% python3 -q
>>> import numpy as np
>>> from numpy import linalg as LA
>>> np.set_printoptions(suppress=True, linewidth=100)
>>> tidy = lambda a: np.round(a, 2) + 0
>>> A = np.load("mat.npy")
>>> A
array([[ 1., -1., -2.,  1.],
       [-1.,  1., -1.,  0.],
       [ 5., -3., -6.,  3.],
       [ 3., -1., -5.,  2.]])
>>> # looks like rank 3
>>> left, s, vt = LA.svd(A)
>>> V = vt[:(s > 1e-8).sum()]
>>> rng = np.random.default_rng(653)
>>> vec = A[2] + -1 * A[1] + rng.integers(2) * np.eye(4)[0]
>>> vec
array([ 6., -4., -5.,  3.])
>>> tidy(np.diag(V.T @ V))
array([1.  , 0.91, 0.91, 0.18])
>>> np.allclose(V.T @ V @ vec, vec)
True
>>> tidy(V.T @ V)
array([[ 1.  ,  0.  ,  0.  ,  0.  ],
       [ 0.  ,  0.91, -0.09, -0.27],
       [ 0.  , -0.09,  0.91, -0.27],
       [ 0.  , -0.27, -0.27,  0.18]])
>>> LA.matrix_rank(np.vstack([A, vec]))
np.int64(3)
>>> A2 = A / np.sqrt((A ** 2).mean(axis=1, keepdims=True))
>>> LA.matrix_rank(A - A.mean(axis=1, keepdims=True))
np.int64(3)
>>> LA.matrix_rank(A2) == LA.matrix_rank(A)
np.True_
>>> tidy(LA.norm(A2, axis=1))
array([2., 2., 2., 2.])
>>> tidy(A2[2])
array([ 1.13, -0.68, -1.35,  0.68])
>>> np.argsort(-LA.norm(A, axis=0).round(6), kind="stable")[:3]
array([2, 0, 3])
>>> np.einsum("ij,ji->", A, A)
np.float64(6.0)
>>> tidy(LA.eigvals(A).sum().real)
np.float64(-2.0)
>>> tidy(LA.det(A[::-1]))
np.float64(0.0)
>>> np.kron(np.eye(2, dtype=int), A)
array([[ 1., -1., -2.,  1.,  0., -0., -0.,  0.],
       [-1.,  1., -1.,  0., -0.,  0., -0.,  0.],
       [ 5., -3., -6.,  3.,  0., -0., -0.,  0.],
       [ 3., -1., -5.,  2.,  0., -0., -0.,  0.],
       [ 0., -0., -0.,  0.,  1., -1., -2.,  1.],
       [-0.,  0., -0.,  0., -1.,  1., -1.,  0.],
       [ 0., -0., -0.,  0.,  5., -3., -6.,  3.],
       [ 0., -0., -0.,  0.,  3., -1., -5.,  2.]])
>>> tidy(LA.det(2 * A)), tidy(LA.det(A))
(np.float64(0.0), np.float64(0.0))
